In [1]: import numpy as np

In [2]: import numpy.linalg as la

In [3]: np.set_printoptions(precision=2, suppress=True, linewidth=100, floatmode="fixed")

In [4]: tidy = lambda a: np.round(a, 2) + 0

In [5]: feats = np.array([[1, -1, 0, 2, 3, -1, -2],
   ...:     [1, 3, -1, -3, 3, -2, 1],
   ...:     [-2, 1, 1, -2, -3, -2, 2],
   ...:     [-3, 2, -3, 3, -3, 3, -2],
   ...:     [-1, 2, -2, 3, 1, -2, -2],
   ...:     [2, 3, 1, 3, -1, 0, 1],
   ...:     [1, 2, 2, 3, 2, -1, 2],
   ...:     [3, 1, 2, -3, -1, 1, 0],
   ...:     [3, -3, 3, 3, 0, 1, -2],
   ...:     [-1, 2, -2, 1, 2, -1, 1],
   ...:     [0, -3, 0, -2, 0, 2, 3]])

In [6]: feats
Out[6]: 
array([[ 1, -1,  0,  2,  3, -1, -2],
       [ 1,  3, -1, -3,  3, -2,  1],
       [-2,  1,  1, -2, -3, -2,  2],
       [-3,  2, -3,  3, -3,  3, -2],
       [-1,  2, -2,  3,  1, -2, -2],
       [ 2,  3,  1,  3, -1,  0,  1],
       [ 1,  2,  2,  3,  2, -1,  2],
       [ 3,  1,  2, -3, -1,  1,  0],
       [ 3, -3,  3,  3,  0,  1, -2],
       [-1,  2, -2,  1,  2, -1,  1],
       [ 0, -3,  0, -2,  0,  2,  3]])

In [7]: vec = np.array([1, 2, -3, 0, 1, 0, -2])

In [8]: np.einsum("ij,j->i", feats, vec)
Out[8]: array([  6,  11, -10,  11,  14,   2,  -3,  -2,  -8,   9, -12])

In [9]: print(feats @ np.eye(7)[5])
[-1.00 -2.00 -2.00  3.00 -2.00  0.00 -1.00  1.00  1.00 -1.00  2.00]

In [10]: np.sign((feats @ vec).round(6))
Out[10]: array([ 1,  1, -1,  1,  1,  1, -1, -1, -1,  1, -1])

In [11]: la.norm(feats @ vec) <= la.norm(feats, 2) * la.norm(vec) + 1e-9
Out[11]: np.True_

In [12]: B = np.c_[feats[:, :5] @ np.array([[-3, -1, 0, 2, -1],
    ...:     [1, 3, -2, 2, 1],
    ...:     [-2, 0, 0, -3, -1],
    ...:     [-2, 1, -3, 0, 2],
    ...:     [-2, -1, 2, -2, -2]]), np.array([3, 1, 0, 0, 2, 0, 3, 0, 1, 2, 2])]

In [13]: B
Out[13]: 
array([[-14,  -5,   2,  -6,  -4,   3],
       [  2,   2,   9,   5,  -9,   1],
       [ 15,   6,  -2,   1,   4,   0],
       [ 17,  15, -19,  13,  20,   0],
       [  1,   9, -11,   6,   9,   2],
       [ -9,  11, -17,   9,   8,   0],
       [-15,   6,  -9,  -4,   1,   3],
       [ -4,  -2,   5,   4,  -8,   0],
       [-24,  -9,  -3,  -9,  -3,   1],
       [  3,   6,  -3,   4,   3,   2],
       [  1, -11,  12,  -6,  -7,   2]])

In [14]: print(tidy(la.norm(B - feats @ la.lstsq(feats, B)[0], axis=0)))
[0.00 0.00 0.00 0.00 0.00 3.67]

In [15]: la.matrix_rank(B)
Out[15]: np.int64(6)

In [16]: la.matrix_rank(np.c_[feats, B])
Out[16]: np.int64(8)

In [17]: tidy(la.lstsq(feats, B[:, 0])[0])
Out[17]: array([-3.00,  1.00, -2.00, -2.00, -2.00,  0.00,  0.00])

In [18]: A = np.array([[11, 0, 0, 7],
    ...:     [1, 0, 0, 15],
    ...:     [0, 0, 0, 9],
    ...:     [0, 0, 0, 9],
    ...:     [14, 2, 4, 0],
    ...:     [3, 13, 10, 0],
    ...:     [12, 7, 7, 0],
    ...:     [0, 0, 0, 19],
    ...:     [10, 12, 10, 0],
    ...:     [0, 9, 7, 0]])

In [19]: P = A @ la.solve(A.T @ A, A.T)

In [20]: tidy(P @ A[:, 3])
Out[20]: array([ 7.00, 15.00,  9.00,  9.00,  0.00,  0.00,  0.00, 19.00,  0.00,  0.00])

In [21]: np.allclose(P @ P, P)
Out[21]: True

In [22]: tidy(la.eigvalsh(P))
Out[22]: array([0.00, 0.00, 0.00, 0.00, 0.00, 0.00, 1.00, 1.00, 1.00, 1.00])

In [23]: cen = (A - A.mean(axis=0)) / A.std(axis=0)

In [24]: print(np.argwhere(np.abs(cen) > 2))
[]

In [25]: tidy(cen.std(axis=0))
Out[25]: array([1.00, 1.00, 1.00, 1.00])

In [26]: beta = la.lstsq(np.delete(cen, 3, axis=1), cen[:, 3])[0]

In [27]: print(np.abs(beta).argmax())
2

In [28]: lab = A[:, 1] > np.median(A[:, 1])

In [29]: r0 = A[lab].mean(axis=0) - A[~lab].mean(axis=0)

In [30]: ((A - A.mean(axis=0)) @ r0 > 0).astype(int)
Out[30]: array([0, 0, 0, 0, 1, 1, 1, 0, 1, 1])

In [31]: (((A - A.mean(axis=0)) @ r0 > 0) == lab).mean()
Out[31]: np.float64(1.0)

In [32]: cen = A - A.mean(axis=0)

In [33]: V = la.svd(cen)[2][:3]

In [34]: B = cen - cen @ V.T @ V

In [35]: la.norm(B, axis=1).round(6).argmax()
Out[35]: np.int64(0)

In [36]: tidy(B.std(axis=0))
Out[36]: array([0.03, 0.23, 0.31, 0.01])

In [37]: B = np.c_[A[:, :1] @ np.array([[0]]), np.array([-2, -3, 1, -2, -3, 0, -3, -1, -1, -3])]

In [38]: B
Out[38]: 
array([[ 0, -2],
       [ 0, -3],
       [ 0,  1],
       [ 0, -2],
       [ 0, -3],
       [ 0,  0],
       [ 0, -3],
       [ 0, -1],
       [ 0, -1],
       [ 0, -3]])

In [39]: tidy(la.norm(la.qr(A)[0].T @ B, axis=0) ** 2 / ((B ** 2).sum(axis=0) + 1e-12))
Out[39]: array([0.00, 0.66])

In [40]: la.matrix_rank(B)
Out[40]: np.int64(1)

In [41]: tidy(la.norm(B - A @ la.lstsq(A, B)[0], axis=0))
Out[41]: array([0.00, 3.99])

In [42]: J = np.loadtxt("layer5.csv", delimiter=",")

In [43]: print(J)
[[2.00 0.00 0.00 0.00 0.00 0.00 0.00 0.00 0.00 0.00 0.00 0.00]
 [0.00 4.00 0.00 0.00 0.00 0.00 0.00 0.00 0.00 0.00 0.00 0.00]
 [0.00 0.00 4.00 0.00 0.00 0.00 0.00 0.00 0.00 0.00 0.00 0.00]
 [0.00 0.00 0.00 3.00 0.00 0.00 0.00 0.00 0.00 0.00 0.00 0.00]
 [0.00 0.00 0.00 0.00 5.00 0.00 0.00 0.00 0.00 0.00 0.00 0.00]
 [0.00 0.00 0.00 0.00 0.00 5.00 0.00 0.00 0.00 0.00 0.00 0.00]
 [0.00 0.00 0.00 0.00 0.00 0.00 9.00 0.00 0.00 0.00 0.00 0.00]
 [0.00 0.00 0.00 0.00 0.00 0.00 0.00 7.00 0.00 0.00 0.00 0.00]
 [0.00 0.00 0.00 0.00 0.00 0.00 0.00 0.00 4.00 0.00 0.00 0.00]
 [0.00 0.00 0.00 0.00 0.00 0.00 0.00 0.00 0.00 3.00 0.00 0.00]
 [0.00 0.00 0.00 0.00 0.00 0.00 0.00 0.00 0.00 0.00 3.00 0.00]
 [0.00 0.00 0.00 0.00 0.00 0.00 0.00 0.00 0.00 0.00 0.00 5.00]]

In [44]: w, V = la.eigh(J)

In [45]: np.abs(V[:, -1]).round(6).argmax()
Out[45]: np.int64(6)

In [46]: tidy(la.svd(J, compute_uv=False))
Out[46]: array([9.00, 7.00, 5.00, 5.00, 5.00, 4.00, 4.00, 4.00, 3.00, 3.00, 3.00, 2.00])

In [47]: (w > 1e-8).sum(), (w < -1e-8).sum()
Out[47]: (np.int64(12), np.int64(0))

In [48]: V.T @ J @ V
Out[48]: 
array([[2.00, 0.00, 0.00, 0.00, 0.00, 0.00, 0.00, 0.00, 0.00, 0.00, 0.00, 0.00],
       [0.00, 3.00, 0.00, 0.00, 0.00, 0.00, 0.00, 0.00, 0.00, 0.00, 0.00, 0.00],
       [0.00, 0.00, 3.00, 0.00, 0.00, 0.00, 0.00, 0.00, 0.00, 0.00, 0.00, 0.00],
       [0.00, 0.00, 0.00, 3.00, 0.00, 0.00, 0.00, 0.00, 0.00, 0.00, 0.00, 0.00],
       [0.00, 0.00, 0.00, 0.00, 4.00, 0.00, 0.00, 0.00, 0.00, 0.00, 0.00, 0.00],
       [0.00, 0.00, 0.00, 0.00, 0.00, 4.00, 0.00, 0.00, 0.00, 0.00, 0.00, 0.00],
       [0.00, 0.00, 0.00, 0.00, 0.00, 0.00, 4.00, 0.00, 0.00, 0.00, 0.00, 0.00],
       [0.00, 0.00, 0.00, 0.00, 0.00, 0.00, 0.00, 5.00, 0.00, 0.00, 0.00, 0.00],
       [0.00, 0.00, 0.00, 0.00, 0.00, 0.00, 0.00, 0.00, 5.00, 0.00, 0.00, 0.00],
       [0.00, 0.00, 0.00, 0.00, 0.00, 0.00, 0.00, 0.00, 0.00, 5.00, 0.00, 0.00],
       [0.00, 0.00, 0.00, 0.00, 0.00, 0.00, 0.00, 0.00, 0.00, 0.00, 7.00, 0.00],
       [0.00, 0.00, 0.00, 0.00, 0.00, 0.00, 0.00, 0.00, 0.00, 0.00, 0.00, 9.00]])

In [49]: Lm = la.cholesky(J)

In [50]: tidy(Lm)
Out[50]: 
array([[1.41, 0.00, 0.00, 0.00, 0.00, 0.00, 0.00, 0.00, 0.00, 0.00, 0.00, 0.00],
       [0.00, 2.00, 0.00, 0.00, 0.00, 0.00, 0.00, 0.00, 0.00, 0.00, 0.00, 0.00],
       [0.00, 0.00, 2.00, 0.00, 0.00, 0.00, 0.00, 0.00, 0.00, 0.00, 0.00, 0.00],
       [0.00, 0.00, 0.00, 1.73, 0.00, 0.00, 0.00, 0.00, 0.00, 0.00, 0.00, 0.00],
       [0.00, 0.00, 0.00, 0.00, 2.24, 0.00, 0.00, 0.00, 0.00, 0.00, 0.00, 0.00],
       [0.00, 0.00, 0.00, 0.00, 0.00, 2.24, 0.00, 0.00, 0.00, 0.00, 0.00, 0.00],
       [0.00, 0.00, 0.00, 0.00, 0.00, 0.00, 3.00, 0.00, 0.00, 0.00, 0.00, 0.00],
       [0.00, 0.00, 0.00, 0.00, 0.00, 0.00, 0.00, 2.65, 0.00, 0.00, 0.00, 0.00],
       [0.00, 0.00, 0.00, 0.00, 0.00, 0.00, 0.00, 0.00, 2.00, 0.00, 0.00, 0.00],
       [0.00, 0.00, 0.00, 0.00, 0.00, 0.00, 0.00, 0.00, 0.00, 1.73, 0.00, 0.00],
       [0.00, 0.00, 0.00, 0.00, 0.00, 0.00, 0.00, 0.00, 0.00, 0.00, 1.73, 0.00],
       [0.00, 0.00, 0.00, 0.00, 0.00, 0.00, 0.00, 0.00, 0.00, 0.00, 0.00, 2.24]])

In [51]: tidy(np.diag(Lm) ** 2)
Out[51]: array([2.00, 4.00, 4.00, 3.00, 5.00, 5.00, 9.00, 7.00, 4.00, 3.00, 3.00, 5.00])

In [52]: W0 = np.array([[1.62, -0.75, 0.68, -0.12],
    ...:     [-0.09, -0.04, 0.12, -0.06],
    ...:     [-3.96, 2.06, -1.88, 0.14],
    ...:     [1.63, -0.79, 0.7, 0.14],
    ...:     [1.49, -0.78, 0.67, -0.16],
    ...:     [0.07, 0.02, 0.15, -0.09],
    ...:     [2.17, -0.82, 0.81, 0.1],
    ...:     [-1.14, 0.66, -0.63, -0.08],
    ...:     [-2.89, 1.46, -1.37, 0.03],
    ...:     [3.08, -1.77, 1.61, -0.12],
    ...:     [1.09, -0.54, 0.55, -0.03]])

In [53]: W0
Out[53]: 
array([[ 1.62, -0.75,  0.68, -0.12],
       [-0.09, -0.04,  0.12, -0.06],
       [-3.96,  2.06, -1.88,  0.14],
       [ 1.63, -0.79,  0.70,  0.14],
       [ 1.49, -0.78,  0.67, -0.16],
       [ 0.07,  0.02,  0.15, -0.09],
       [ 2.17, -0.82,  0.81,  0.10],
       [-1.14,  0.66, -0.63, -0.08],
       [-2.89,  1.46, -1.37,  0.03],
       [ 3.08, -1.77,  1.61, -0.12],
       [ 1.09, -0.54,  0.55, -0.03]])

In [54]: cen = W0 - W0.mean(axis=0)

In [55]: V = la.svd(cen)[2][:1]

In [56]: B = cen - cen @ V.T @ V

In [57]: tidy((cen @ V.T).std(axis=0))
Out[57]: array([2.53])

In [58]: tidy(B.std(axis=0))
Out[58]: array([0.07, 0.08, 0.08, 0.10])

In [59]: tidy(np.cov(cen @ V.T, rowvar=False))
Out[59]: np.float64(7.04)

In [60]: la.norm(B, axis=1).round(6).argmax()
Out[60]: np.int64(6)

In [61]: w, V = la.eigh(J)

In [62]: vec = np.array([0, 1, 8, 3, 2, 3, 3, 8, 0, 7, 5, 4])

In [63]: (np.sign(V[:, -1].round(6)) == np.sign(V[0, -1].round(6))).astype(int)
Out[63]: array([1, 1, 1, 1, 1, 1, 0, 1, 1, 1, 1, 1])

In [64]: np.abs(J).sum(axis=1).max(), np.abs(w).max()
Out[64]: (np.float64(9.0), np.float64(9.0))

In [65]: V * np.maximum(w, 0) @ V.T
Out[65]: 
array([[2.00, 0.00, 0.00, 0.00, 0.00, 0.00, 0.00, 0.00, 0.00, 0.00, 0.00, 0.00],
       [0.00, 4.00, 0.00, 0.00, 0.00, 0.00, 0.00, 0.00, 0.00, 0.00, 0.00, 0.00],
       [0.00, 0.00, 4.00, 0.00, 0.00, 0.00, 0.00, 0.00, 0.00, 0.00, 0.00, 0.00],
       [0.00, 0.00, 0.00, 3.00, 0.00, 0.00, 0.00, 0.00, 0.00, 0.00, 0.00, 0.00],
       [0.00, 0.00, 0.00, 0.00, 5.00, 0.00, 0.00, 0.00, 0.00, 0.00, 0.00, 0.00],
       [0.00, 0.00, 0.00, 0.00, 0.00, 5.00, 0.00, 0.00, 0.00, 0.00, 0.00, 0.00],
       [0.00, 0.00, 0.00, 0.00, 0.00, 0.00, 9.00, 0.00, 0.00, 0.00, 0.00, 0.00],
       [0.00, 0.00, 0.00, 0.00, 0.00, 0.00, 0.00, 7.00, 0.00, 0.00, 0.00, 0.00],
       [0.00, 0.00, 0.00, 0.00, 0.00, 0.00, 0.00, 0.00, 4.00, 0.00, 0.00, 0.00],
       [0.00, 0.00, 0.00, 0.00, 0.00, 0.00, 0.00, 0.00, 0.00, 3.00, 0.00, 0.00],
       [0.00, 0.00, 0.00, 0.00, 0.00, 0.00, 0.00, 0.00, 0.00, 0.00, 3.00, 0.00],
       [0.00, 0.00, 0.00, 0.00, 0.00, 0.00, 0.00, 0.00, 0.00, 0.00, 0.00, 5.00]])

In [66]: print(tidy(la.eigvalsh(J[1:, 1:])))
[3.00 3.00 3.00 4.00 4.00 4.00 5.00 5.00 5.00 7.00 9.00]

In [67]: print(tidy(V * np.sqrt(w) @ V.T))
[[1.41 0.00 0.00 0.00 0.00 0.00 0.00 0.00 0.00 0.00 0.00 0.00]
 [0.00 2.00 0.00 0.00 0.00 0.00 0.00 0.00 0.00 0.00 0.00 0.00]
 [0.00 0.00 2.00 0.00 0.00 0.00 0.00 0.00 0.00 0.00 0.00 0.00]
 [0.00 0.00 0.00 1.73 0.00 0.00 0.00 0.00 0.00 0.00 0.00 0.00]
 [0.00 0.00 0.00 0.00 2.24 0.00 0.00 0.00 0.00 0.00 0.00 0.00]
 [0.00 0.00 0.00 0.00 0.00 2.24 0.00 0.00 0.00 0.00 0.00 0.00]
 [0.00 0.00 0.00 0.00 0.00 0.00 3.00 0.00 0.00 0.00 0.00 0.00]
 [0.00 0.00 0.00 0.00 0.00 0.00 0.00 2.65 0.00 0.00 0.00 0.00]
 [0.00 0.00 0.00 0.00 0.00 0.00 0.00 0.00 2.00 0.00 0.00 0.00]
 [0.00 0.00 0.00 0.00 0.00 0.00 0.00 0.00 0.00 1.73 0.00 0.00]
 [0.00 0.00 0.00 0.00 0.00 0.00 0.00 0.00 0.00 0.00 1.73 0.00]
 [0.00 0.00 0.00 0.00 0.00 0.00 0.00 0.00 0.00 0.00 0.00 2.24]]

In [68]: tidy(vec @ J @ vec / (vec @ vec)), w[0], w[-1]
Out[68]: (np.float64(4.73), np.float64(2.0), np.float64(9.0))

In [69]: P = W0 @ la.solve(W0.T @ W0, W0.T)

In [70]: np.allclose(P @ P, P)
Out[70]: True

In [71]: print(tidy(P @ W0[:, 2]))
[ 0.68  0.12 -1.88  0.70  0.67  0.15  0.81 -0.63 -1.37  1.61  0.55]

In [72]: tidy(np.diag(P))
Out[72]: array([0.28, 0.26, 0.37, 0.35, 0.32, 0.66, 0.68, 0.32, 0.20, 0.46, 0.08])

In [73]: tidy(np.trace(P))
Out[73]: np.float64(4.0)

In [74]: print(tidy(la.eigvalsh(P)))
[0.00 0.00 0.00 0.00 0.00 0.00 0.00 1.00 1.00 1.00 1.00]

In [75]: tidy(P)
Out[75]: 
array([[ 0.28, -0.09, -0.20, -0.12,  0.26,  0.04,  0.15,  0.22, -0.05, -0.02,  0.02],
       [-0.09,  0.26,  0.01, -0.11, -0.08,  0.33, -0.14, -0.11, -0.03,  0.12,  0.10],
       [-0.20,  0.01,  0.37, -0.04, -0.23,  0.02, -0.07,  0.02,  0.21, -0.30, -0.07],
       [-0.12, -0.11, -0.04,  0.35, -0.16, -0.22,  0.23, -0.23, -0.13,  0.06,  0.00],
       [ 0.26, -0.08, -0.23, -0.16,  0.32, -0.08, -0.06,  0.21, -0.02,  0.10, -0.02],
       [ 0.04,  0.33,  0.02, -0.22, -0.08,  0.66,  0.13,  0.01, -0.07, -0.05,  0.19],
       [ 0.15, -0.14, -0.07,  0.23, -0.06,  0.13,  0.68,  0.01, -0.18, -0.24,  0.10],
       [ 0.22, -0.11,  0.02, -0.23,  0.21,  0.01,  0.01,  0.32,  0.12, -0.20, -0.06],
       [-0.05, -0.03,  0.21, -0.13, -0.02, -0.07, -0.18,  0.12,  0.20, -0.17, -0.09],
       [-0.02,  0.12, -0.30,  0.06,  0.10, -0.05, -0.24, -0.20, -0.17,  0.46,  0.06],
       [ 0.02,  0.10, -0.07,  0.00, -0.02,  0.19,  0.10, -0.06, -0.09,  0.06,  0.08]])
